$ python3 -q
>>> import numpy as np
>>> np.set_printoptions(suppress=True, linewidth=160)
>>> rd = lambda a: np.round(a, 2) + 0
>>> arr = np.load("test16.npy")
>>> print(arr)
[[ 0  0 -2]
 [ 0  0 -2]
 [ 2  2  0]]
>>> Uu, sigma, VT = np.linalg.svd(arr)
>>> vecs = VT[:(sigma > 1e-8).sum()]
>>> rng = np.random.default_rng(1977)
>>> x = arr[0] + -1 * arr[2] + rng.integers(2) * np.eye(3)[2]
>>> print(x)
[-2. -2. -1.]
>>> print(np.linalg.matrix_rank(np.vstack([arr, x])))
2
>>> M = np.load("a.npy")
>>> print(M)
[[1.   0.   0.  ]
 [0.33 0.67 0.  ]
 [0.   0.5  0.5 ]]
>>> print(rd(np.linalg.eigvals(M).sum().real))
2.17
>>> print(np.einsum("ii->", M))
2.17
>>> print(rd(np.linalg.eigvals(M)))
[0.5  0.67 1.  ]
>>> print(rd(np.einsum("ij,ji->", M, M)))
1.7
>>> print(rd(np.linalg.det(M.T)))
0.34
>>> def softmax(z):
...     e = np.exp(z - z.max(axis=-1, keepdims=True))
...     return e / e.sum(axis=-1, keepdims=True)
... 
>>> print(rd(softmax(M[1] + 2)))
[0.32 0.45 0.23]
>>> print(rd(softmax(M[1])))
[0.32 0.45 0.23]
>>> scores = M @ M.T / np.sqrt(3)
>>> print(softmax(scores).round(6).argmax(axis=1))
[0 1 2]
>>> print(rd(softmax(scores)))
[[0.45 0.3  0.25]
 [0.32 0.36 0.32]
 [0.28 0.34 0.38]]
>>> print(rd(softmax(scores + np.triu(np.full(scores.shape, -np.inf), 1))))
[[1.   0.   0.  ]
 [0.47 0.53 0.  ]
 [0.28 0.34 0.38]]
>>> E = np.load("layer13.npy")
>>> print(rd(E))
[[ 0.51 -0.42 -0.26 -0.04]
 [-0.42  0.37  0.18  0.15]
 [-0.26  0.18  0.25 -0.29]
 [-0.04  0.15 -0.29  0.88]]
>>> # symmetric, so the eigenvalues are real
>>> print(rd(E @ E))
[[ 0.51 -0.42 -0.26 -0.04]
 [-0.42  0.37  0.18  0.15]
 [-0.26  0.18  0.25 -0.29]
 [-0.04  0.15 -0.29  0.88]]
>>> print(np.allclose(E @ E.T, E.T @ E))
True
>>> print(rd(np.linalg.matrix_power(E, 3)))
[[ 0.51 -0.42 -0.26 -0.04]
 [-0.42  0.37  0.18  0.15]
 [-0.26  0.18  0.25 -0.29]
 [-0.04  0.15 -0.29  0.88]]
>>> print(rd(np.sort(np.abs(np.linalg.eigvals(E)))))
[0. 0. 1. 1.]
>>> np.linalg.determinant(E)
Traceback (most recent call last):
  File "<python-input-32>", line 1, in <module>
    np.linalg.determinant(E)
    ^^^^^^^^^^^^^^^^^^^^^
AttributeError: module 'numpy.linalg' has no attribute 'determinant'
